% ipython --no-banner

In [1]: import numpy as np

In [2]: from numpy import linalg as LA

In [3]: np.set_printoptions(suppress=True, linewidth=120)

In [4]: rnd = lambda a: np.round(a, 2) + 0

In [5]: m1 = np.load("x.npy")

In [6]: m1
Out[6]: 
array([[ 2.62,  0.87,  2.6 ],
       [-1.76, -0.61, -1.73],
       [ 3.1 ,  1.05,  3.15],
       [ 4.67,  1.55,  4.64],
       [ 2.59,  0.85,  2.54],
       [ 2.44,  0.79,  2.41],
       [-1.63, -0.56, -1.63],
       [-1.87, -0.63, -1.86],
       [-5.14, -1.72, -5.13],
       [ 7.28,  2.41,  7.26],
       [-2.53, -0.85, -2.5 ],
       [ 3.27,  1.09,  3.29],
       [-5.22, -1.73, -5.24],
       [ 3.54,  1.19,  3.58],
       [ 0.59,  0.21,  0.57],
       [-3.27, -1.07, -3.22],
       [-7.61, -2.53, -7.63],
       [ 0.92,  0.27,  0.92]])

In [7]: d = LA.norm(m1[:, None] - m1[None], axis=-1)

In [8]: d.shape
Out[8]: (18, 18)

In [9]: d[2].round(6).argsort(kind="stable")[:4]
Out[9]: array([ 2, 11, 13,  0])

In [10]: q, Rm = LA.qr(m1)

In [11]: rnd(abs(Rm[0, 0])), rnd(LA.norm(m1[:, 0]))
Out[11]: (np.float64(16.32), np.float64(16.32))

In [12]: rnd(Rm)
Out[12]: 
array([[-16.32,  -5.43, -16.3 ],
       [  0.  ,   0.07,   0.04],
       [  0.  ,   0.  ,  -0.12]])

In [13]: sig = 5 * 0.7 ** np.arange(4)

In [14]: q, _ = LA.qr(np.array([[-1.7, -1.0, -0.8, -0.1],
    ...:     [0.2, -1.0, -0.5, -0.5],
    ...:     [1.5, 1.3, 2.0, 0.0],
    ...:     [-0.9, -2.0, -0.1, -0.4]]))

In [15]: rng = np.random.default_rng(4616)

In [16]: data = rng.normal(size=(30, 4)) * sig @ q

In [17]: rnd(data)
Out[17]: 
array([[-2.11, -0.96,  1.8 , -1.9 ],
       [ 2.44, -1.16, -0.01, -2.55],
       [-0.15,  0.03, -1.04,  4.07],
       [-4.79, -0.74, -4.91, -3.26],
       [-4.33, -1.46,  0.34,  3.26],
       [-2.73,  1.76,  1.65, -0.62],
       [ 0.1 ,  1.77,  0.08,  4.54],
       [-5.17,  0.72,  2.09, -5.62],
       [ 5.26, -1.73, -0.05, -1.28],
       [-5.26,  6.06, -2.21, -5.85],
       [-2.96,  2.59, -0.98,  5.21],
       [ 2.62,  2.24,  3.04,  8.83],
       [ 0.67,  3.7 , -3.58,  3.62],
       [ 6.61, -1.94,  2.53,  3.15],
       [-3.41, -5.1 ,  3.09, -2.79],
       [-1.19,  3.63, -5.47, -2.89],
       [ 2.69,  0.19, -2.58, -3.67],
       [-2.  ,  2.64, -0.77,  3.51],
       [ 0.98, -3.48, -0.65, -1.61],
       [-5.15, -0.22,  1.02, -3.41],
       [-0.64,  0.1 , -5.74, -5.78],
       [-0.19, -6.6 ,  5.24, -1.77],
       [ 2.24,  0.97, -2.42,  2.63],
       [ 4.11, -2.17,  1.23,  0.93],
       [ 3.07, -2.99,  6.12,  7.01],
       [-1.04,  0.64, -2.54, -3.37],
       [ 3.34,  0.05,  1.27,  5.37],
       [ 0.67, -0.28, -1.7 ,  4.45],
       [-3.06,  4.22, -3.23,  2.77],
       [ 6.97,  0.73, -1.22,  4.54]])

In [18]: G = np.cov(data, rowvar=False)

In [19]: rnd(np.median(data, axis=0))
Out[19]: array([-0.17,  0.07, -0.35,  0.15])

In [20]: rnd(np.corrcoef(data.T))
Out[20]: 
array([[ 1.  , -0.25,  0.18,  0.43],
       [-0.25,  1.  , -0.57,  0.1 ],
       [ 0.18, -0.57,  1.  ,  0.29],
       [ 0.43,  0.1 ,  0.29,  1.  ]])

In [21]: rnd(np.corrcoef(data[:, 1], data[:, 0])[0, 1])
Out[21]: np.float64(-0.25)

In [22]: np.argwhere(np.triu(np.abs(np.corrcoef(data.T)) > 0.8, 1))
Out[22]: array([], shape=(0, 2), dtype=int64)

In [23]: np.argsort(-data.std(axis=0).round(6), kind="stable")
Out[23]: array([3, 0, 2, 1])

In [24]: B = data / LA.norm(data, axis=1, keepdims=True)

In [25]: G = B @ B.T

In [26]: np.argwhere(np.triu(np.abs(G) > 0.95, 1))
Out[26]: 
array([[ 0, 22],
       [ 1, 10],
       [ 2, 27],
       [ 7, 19],
       [10, 17],
       [13, 23],
       [19, 29],
       [20, 25],
       [24, 25]])

In [27]: (G - 2 * np.eye(30)).round(6).argmax(axis=1)
Out[27]: 
array([ 7,  8, 27, 25, 10,  7, 11, 19, 23, 25, 17, 26, 22, 23,  0, 25,  1, 10,  1,  7, 25, 14, 29, 13, 26, 20, 11,  2,
       17, 22])

In [28]: lab = data[:, 1] > np.median(data[:, 1])

In [29]: f = data[lab].mean(axis=0) - data[~lab].mean(axis=0)

In [30]: ((data - data.mean(axis=0)) @ f > 0).astype(int)
Out[30]: array([0, 0, 1, 1, 0, 1, 1, 1, 0, 1, 1, 0, 1, 0, 0, 1, 1, 1, 0, 1, 1, 0, 1, 0, 0, 1, 0, 1, 1, 0])

In [31]: np.argsort(-np.abs(f).round(6), kind="stable")
Out[31]: array([1, 2, 0, 3])

In [32]: lab.astype(int)
Out[32]: array([0, 0, 0, 0, 0, 1, 1, 1, 0, 1, 1, 1, 1, 0, 0, 1, 1, 1, 0, 0, 1, 0, 1, 0, 0, 1, 0, 0, 1, 1])

In [33]: basis = data[[6, 29]].astype(float)

In [34]: for _ in range(3):
    ...:     lab = LA.norm(data[:, None] - basis, axis=-1).argmin(axis=1)
    ...:     basis = np.array([data[lab == j].mean(axis=0) for j in range(2)])
    ...: 

In [35]: lab
Out[35]: array([0, 0, 0, 0, 0, 0, 1, 0, 1, 0, 0, 1, 0, 1, 0, 0, 0, 0, 0, 0, 0, 0, 0, 1, 1, 0, 1, 1, 0, 1])

In [36]: np.abs(basis[1] - basis[0]).argmax()
Out[36]: np.int64(0)

In [37]: rnd(basis)
Out[37]: 
array([[-1.67,  0.36, -1.  , -0.95],
       [ 3.64, -0.48,  1.26,  4.17]])

In [38]: arr = np.load("layer1.npy")

In [39]: arr
Out[39]: 
array([[ 1,  1, -1, -1, -1, -1,  1,  1],
       [ 1, -1, -1,  1,  1, -1, -1,  1],
       [ 1, -1, -1,  1, -1,  1,  1, -1],
       [ 1,  1,  1,  1,  1,  1,  1,  1]])

In [40]: arr[3] @ arr[1]
Out[40]: np.int64(0)

In [41]: rnd(LA.norm(arr, "nuc"))
Out[41]: np.float64(11.31)

In [42]: LA.norm(arr, axis=1).argmax()
Out[42]: np.int64(0)

In [43]: t = np.radians(180)

In [44]: Rm = np.eye(8)

In [45]: Rm[1, 1] = Rm[7, 7] = np.cos(t)

In [46]: Rm[1, 7], Rm[7, 1] = -np.sin(t), np.sin(t)

In [47]: rnd(Rm)
Out[47]: 
array([[ 1.,  0.,  0.,  0.,  0.,  0.,  0.,  0.],
       [ 0., -1.,  0.,  0.,  0.,  0.,  0.,  0.],
       [ 0.,  0.,  1.,  0.,  0.,  0.,  0.,  0.],
       [ 0.,  0.,  0.,  1.,  0.,  0.,  0.,  0.],
       [ 0.,  0.,  0.,  0.,  1.,  0.,  0.,  0.],
       [ 0.,  0.,  0.,  0.,  0.,  1.,  0.,  0.],
       [ 0.,  0.,  0.,  0.,  0.,  0.,  1.,  0.],
       [ 0.,  0.,  0.,  0.,  0.,  0.,  0., -1.]])

In [48]: B = arr @ Rm.T

In [49]: rnd(LA.det(Rm)), np.trace(Rm)
Out[49]: (np.float64(1.0), np.float64(4.0))

In [50]: np.abs(B - arr).max(axis=0)
Out[50]: array([0., 2., 0., 0., 0., 0., 0., 2.])

In [51]: K = np.array([[0.0, -0.8, -0.2],
    ...:     [-0.3, -0.7, -0.6],
    ...:     [1.6, 1.3, 0.6],
    ...:     [-0.2, -1.0, 2.2],
    ...:     [0.8, 1.6, -0.5],
    ...:     [0.1, 0.0, 0.2],
    ...:     [3.6, 2.7, 6.6],
    ...:     [1.7, 0.0, 1.7],
    ...:     [0.2, 2.6, -1.5],
    ...:     [-1.2, 0.4, 1.1],
    ...:     [0.7, -0.2, -0.5],
    ...:     [0.1, 0.7, 0.0],
    ...:     [0.6, 0.6, 0.2],
    ...:     [0.1, -1.2, 0.4],
    ...:     [-0.3, -1.6, -0.2],
    ...:     [0.7, 0.7, 1.2],
    ...:     [1.7, 0.1, -1.0]])

In [52]: B = np.array([[-1, 3, -1], [5, -2, 4], [0, 8, 1]])

In [53]: LA.matrix_rank(m1 @ B)
Out[53]: np.int64(3)

In [54]: lab = K[:, 0] > np.median(K[:, 0])

In [55]: f = K[lab].mean(axis=0) - K[~lab].mean(axis=0)

In [56]: lab.astype(int)
Out[56]: array([0, 0, 1, 0, 1, 0, 1, 1, 0, 0, 1, 0, 1, 0, 0, 1, 1])

In [57]: F = rng.normal(size=(21, 5))

In [58]: F = 10 * F / LA.norm(F, axis=1, keepdims=True)

In [59]: rnd(F)
Out[59]: 
array([[ 0.3 ,  3.6 ,  1.04, -2.46, -8.93],
       [ 6.42,  4.43, -3.99,  4.45,  1.88],
       [ 4.84,  1.8 ,  6.9 , -2.1 , -4.62],
       [-3.77, -2.93,  5.86, -4.65,  4.61],
       [ 1.77,  3.06, -4.8 ,  2.63, -7.59],
       [-1.73, -5.98, -1.1 , -1.69,  7.56],
       [-0.96, -3.46, -9.22,  0.78,  1.26],
       [-0.53,  2.  , -5.54, -8.06,  0.23],
       [ 3.12, -3.6 ,  5.92, -2.49,  6.01],
       [-5.49,  0.51, -6.43,  1.85, -4.98],
       [-4.31, -5.09,  3.45,  4.77,  4.57],
       [-5.68,  7.33,  0.86, -2.21, -2.89],
       [ 1.28,  0.01,  5.76,  5.27,  6.12],
       [ 3.29, -7.71,  5.2 , -0.18,  1.67],
       [ 2.47,  4.25, -5.48, -5.5 , -3.94],
       [-4.6 ,  0.71,  7.95, -3.57,  1.57],
       [ 5.4 ,  4.78, -3.87,  5.73,  0.32],
       [ 7.06, -1.55, -2.7 , -5.17,  3.71],
       [-1.81, -9.05,  3.58, -1.13,  0.88],
       [ 0.36, -2.92,  6.35, -7.11, -0.72],
       [-7.34, -0.85, -2.61,  4.2 , -4.58]])

In [60]: B = np.c_[F[:, :4] @ np.array([[4, -4, 0, 2], [5, 1, -3, 4], [-5, -5, 4, 2], [5, -2, -3, 4]]), np.array([4, -4, 2, 8, 8, 5, 7, -3, -4, 7, -7, -2, 6, 7, -3, 3, -7, -4, -6, -5, -5])]

In [61]: rnd(B)
Out[61]: 
array([[  1.69,   2.17,   0.73,   7.21,   4.  ],
       [ 89.98, -10.2 , -42.58,  40.37,  -4.  ],
       [-16.65, -47.86,  28.5 ,  22.29,   2.  ],
       [-82.29,  -7.88,  46.2 , -26.13,   8.  ],
       [ 59.46,  14.72, -36.23,  16.68,   8.  ],
       [-39.74,   9.83,  18.59, -36.34,   5.  ],
       [ 28.82,  44.93, -28.82, -31.08,   7.  ],
       [ -4.76,  47.91,  -3.95, -36.4 ,  -3.  ],
       [-47.55, -40.66,  41.93,  -6.29,  -4.  ],
       [ 22.01,  50.9 , -32.81, -14.39,   7.  ],
       [-36.07, -14.64,  14.75,  -3.01,  -7.  ],
       [ -1.41,  30.17, -11.93,  10.86,  -2.  ],
       [  2.75, -44.45,   7.19,  35.2 ,   6.  ],
       [-52.29, -46.46,  44.46, -14.59,   7.  ],
       [ 31.04,  32.79, -18.18, -11.02,  -3.  ],
       [-72.43, -13.54,  40.38,  -4.72,   3.  ],
       [ 93.54,  -8.91, -47.05,  45.11,  -7.  ],
       [  8.1 ,  -5.94,   9.38, -18.19,  -4.  ],
       [-76.  , -17.44,  44.84, -37.17,  -6.  ],
       [-80.41, -21.92,  55.48, -26.66,  -5.  ],
       [  0.45,  33.15, -20.49,  -6.5 ,  -5.  ]])

In [62]: rnd(LA.norm(B - F @ LA.lstsq(F, B)[0], axis=0))
Out[62]: array([ 0.  ,  0.  ,  0.  ,  0.  , 24.37])

In [63]: Ac = F - F.mean(axis=0)

In [64]: Uu, sig, vt = LA.svd(Ac, full_matrices=False)

In [65]: LA.matrix_rank(Ac)
Out[65]: np.int64(5)

In [66]: np.abs(vt[0]).argmax()
Out[66]: np.int64(2)

In [67]: np.searchsorted(np.cumsum(sig ** 2) / (sig ** 2).sum(), 0.9) + 1
Out[67]: np.int64(4)

In [68]: rnd(sig)
Out[68]: array([28.7 , 20.48, 19.33, 17.35, 12.69])

In [69]: basis = F[[16, 2]].astype(float)

In [70]: for _ in range(4):
    ...:     lab = LA.norm(F[:, None] - basis, axis=-1).argmin(axis=1)
    ...:     basis = np.array([F[lab == j].mean(axis=0) for j in range(2)])
    ...: 

In [71]: lab
Out[71]: array([0, 0, 1, 1, 0, 1, 0, 0, 1, 0, 1, 0, 1, 1, 0, 1, 0, 0, 1, 1, 0])

In [72]: np.bincount(lab)
Out[72]: array([11, 10])

In [73]: rnd(basis)
Out[73]: 
array([[ 0.31,  2.19, -3.89, -0.34, -2.32],
       [-0.33, -3.48,  4.99, -1.29,  2.77]])
